$ python -q
>>> import numpy as np
>>> import numpy.linalg as la
>>> np.set_printoptions(precision=2, suppress=True, linewidth=140, floatmode="fixed")
>>> mat = np.load("a.npy")
>>> print(mat)
[[6.00 0.00 0.00 0.00 0.00 0.00 0.00 0.00 5.00]
 [0.00 6.00 5.00 0.00 0.00 0.00 5.00 0.00 0.00]
 [0.00 5.00 6.00 0.00 0.00 0.00 5.00 0.00 0.00]
 [0.00 0.00 0.00 6.00 5.00 5.00 0.00 5.00 0.00]
 [0.00 0.00 0.00 5.00 6.00 5.00 0.00 5.00 0.00]
 [0.00 0.00 0.00 5.00 5.00 6.00 0.00 5.00 0.00]
 [0.00 5.00 5.00 0.00 0.00 0.00 6.00 0.00 0.00]
 [0.00 0.00 0.00 5.00 5.00 5.00 0.00 6.00 0.00]
 [5.00 0.00 0.00 0.00 0.00 0.00 0.00 0.00 6.00]]
>>> print((mat != 0).astype(int))
[[1 0 0 0 0 0 0 0 1]
 [0 1 1 0 0 0 1 0 0]
 [0 1 1 0 0 0 1 0 0]
 [0 0 0 1 1 1 0 1 0]
 [0 0 0 1 1 1 0 1 0]
 [0 0 0 1 1 1 0 1 0]
 [0 1 1 0 0 0 1 0 0]
 [0 0 0 1 1 1 0 1 0]
 [1 0 0 0 0 0 0 0 1]]
>>> print(mat @ mat)
[[ 61.00   0.00   0.00   0.00   0.00   0.00   0.00   0.00  60.00]
 [  0.00  86.00  85.00   0.00   0.00   0.00  85.00   0.00   0.00]
 [  0.00  85.00  86.00   0.00   0.00   0.00  85.00   0.00   0.00]
 [  0.00   0.00   0.00 111.00 110.00 110.00   0.00 110.00   0.00]
 [  0.00   0.00   0.00 110.00 111.00 110.00   0.00 110.00   0.00]
 [  0.00   0.00   0.00 110.00 110.00 111.00   0.00 110.00   0.00]
 [  0.00  85.00  85.00   0.00   0.00   0.00  86.00   0.00   0.00]
 [  0.00   0.00   0.00 110.00 110.00 110.00   0.00 111.00   0.00]
 [ 60.00   0.00   0.00   0.00   0.00   0.00   0.00   0.00  61.00]]
>>> print(np.sort(la.eigvals(mat).real))
[ 1.00  1.00  1.00  1.00  1.00  1.00 11.00 16.00 21.00]
>>> print((la.matrix_power((mat != 0) + (mat.T != 0) + np.eye(9), 9) > 0).astype(int))
[[1 0 0 0 0 0 0 0 1]
 [0 1 1 0 0 0 1 0 0]
 [0 1 1 0 0 0 1 0 0]
 [0 0 0 1 1 1 0 1 0]
 [0 0 0 1 1 1 0 1 0]
 [0 0 0 1 1 1 0 1 0]
 [0 1 1 0 0 0 1 0 0]
 [0 0 0 1 1 1 0 1 0]
 [1 0 0 0 0 0 0 0 1]]
>>> M2 = la.inv(mat)
>>> print(round(la.slogdet(mat)[0], 2))
1.0
>>> print(np.round(la.cond(mat), 2))
21.0
>>> print(np.round(mat @ M2, 2) + 0)
[[1.00 0.00 0.00 0.00 0.00 0.00 0.00 0.00 0.00]
 [0.00 1.00 0.00 0.00 0.00 0.00 0.00 0.00 0.00]
 [0.00 0.00 1.00 0.00 0.00 0.00 0.00 0.00 0.00]
 [0.00 0.00 0.00 1.00 0.00 0.00 0.00 0.00 0.00]
 [0.00 0.00 0.00 0.00 1.00 0.00 0.00 0.00 0.00]
 [0.00 0.00 0.00 0.00 0.00 1.00 0.00 0.00 0.00]
 [0.00 0.00 0.00 0.00 0.00 0.00 1.00 0.00 0.00]
 [0.00 0.00 0.00 0.00 0.00 0.00 0.00 1.00 0.00]
 [0.00 0.00 0.00 0.00 0.00 0.00 0.00 0.00 1.00]]
>>> r0, g = mat[5], mat[2]
>>> print(r0 @ g)
0.0
>>> pr = (r0 @ g) / (r0 @ r0) * r0
>>> print(la.matrix_rank(np.outer(r0, g)))
1
>>> print(pr)
[0.00 0.00 0.00 0.00 0.00 0.00 0.00 0.00 0.00]
>>> print(round(float(la.norm(r0 + g) ** 2 + la.norm(r0 - g) ** 2), 2))
394.0
>>> rng = np.random.default_rng(755784)
>>> M2 = mat + rng.integers(-2, 3, (9, 3)) @ rng.integers(-2, 3, (3, 9))
>>> print(M2)
[[ 2.00  0.00 -4.00 -2.00  0.00  4.00  2.00 -4.00  5.00]
 [ 2.00  0.00  1.00  4.00 -2.00  3.00  5.00  1.00  3.00]
 [-2.00  5.00  4.00 -1.00 -4.00  3.00  2.00  2.00  3.00]
 [ 6.00  0.00  6.00  9.00  9.00 -2.00  1.00  7.00 -3.00]
 [ 4.00  2.00  6.00  6.00 12.00 -2.00  3.00  4.00 -5.00]
 [ 4.00  2.00  6.00  6.00  7.00  0.00 -1.00  8.00 -2.00]
 [ 6.00  7.00 13.00  2.00  6.00 -9.00  8.00  1.00 -5.00]
 [ 2.00  0.00  2.00  6.00 13.00  1.00  7.00  0.00 -6.00]
 [ 7.00 -4.00 -2.00  3.00  4.00  0.00  5.00 -4.00  4.00]]
>>> print(M2 - mat)
[[-4.00  0.00 -4.00 -2.00  0.00  4.00  2.00 -4.00  0.00]
 [ 2.00 -6.00 -4.00  4.00 -2.00  3.00  0.00  1.00  3.00]
 [-2.00  0.00 -2.00 -1.00 -4.00  3.00 -3.00  2.00  3.00]
 [ 6.00  0.00  6.00  3.00  4.00 -7.00  1.00  2.00 -3.00]
 [ 4.00  2.00  6.00  1.00  6.00 -7.00  3.00 -1.00 -5.00]
 [ 4.00  2.00  6.00  1.00  2.00 -6.00 -1.00  3.00 -2.00]
 [ 6.00  2.00  8.00  2.00  6.00 -9.00  2.00  1.00 -5.00]
 [ 2.00  0.00  2.00  1.00  8.00 -4.00  7.00 -6.00 -6.00]
 [ 2.00 -4.00 -2.00  3.00  4.00  0.00  5.00 -4.00 -2.00]]
>>> print(la.matrix_rank(M2 - mat, tol=1e-8))
3
>>> w, V = la.eigh(mat)
>>> print(la.svd(mat, compute_uv=False))
[21.00 16.00 11.00  1.00  1.00  1.00  1.00  1.00  1.00]
>>> print(np.unique(w.round(6) + 0, return_counts=True)[1])
[6 1 1 1]
>>> print(np.round(np.abs(V[:, -1]), 2) + 0)
[0.00 0.00 0.00 0.50 0.50 0.50 0.00 0.50 0.00]
>>> print(np.abs(V[:, -1]).round(6).argmax())
3
>>> print(w)
[ 1.00  1.00  1.00  1.00  1.00  1.00 11.00 16.00 21.00]
>>> print(np.round(V.T @ mat @ V, 2) + 0)
[[ 1.00  0.00  0.00  0.00  0.00  0.00  0.00  0.00  0.00]
 [ 0.00  1.00  0.00  0.00  0.00  0.00  0.00  0.00  0.00]
 [ 0.00  0.00  1.00  0.00  0.00  0.00  0.00  0.00  0.00]
 [ 0.00  0.00  0.00  1.00  0.00  0.00  0.00  0.00  0.00]
 [ 0.00  0.00  0.00  0.00  1.00  0.00  0.00  0.00  0.00]
 [ 0.00  0.00  0.00  0.00  0.00  1.00  0.00  0.00  0.00]
 [ 0.00  0.00  0.00  0.00  0.00  0.00 11.00  0.00  0.00]
 [ 0.00  0.00  0.00  0.00  0.00  0.00  0.00 16.00  0.00]
 [ 0.00  0.00  0.00  0.00  0.00  0.00  0.00  0.00 21.00]]
>>> print(np.round(V @ np.diag(w) @ V.T, 2) + 0)
[[6.00 0.00 0.00 0.00 0.00 0.00 0.00 0.00 5.00]
 [0.00 6.00 5.00 0.00 0.00 0.00 5.00 0.00 0.00]
 [0.00 5.00 6.00 0.00 0.00 0.00 5.00 0.00 0.00]
 [0.00 0.00 0.00 6.00 5.00 5.00 0.00 5.00 0.00]
 [0.00 0.00 0.00 5.00 6.00 5.00 0.00 5.00 0.00]
 [0.00 0.00 0.00 5.00 5.00 6.00 0.00 5.00 0.00]
 [0.00 5.00 5.00 0.00 0.00 0.00 6.00 0.00 0.00]
 [0.00 0.00 0.00 5.00 5.00 5.00 0.00 6.00 0.00]
 [5.00 0.00 0.00 0.00 0.00 0.00 0.00 0.00 6.00]]
>>> print((w > 1e-8).sum(), (w < -1e-8).sum())
9 0
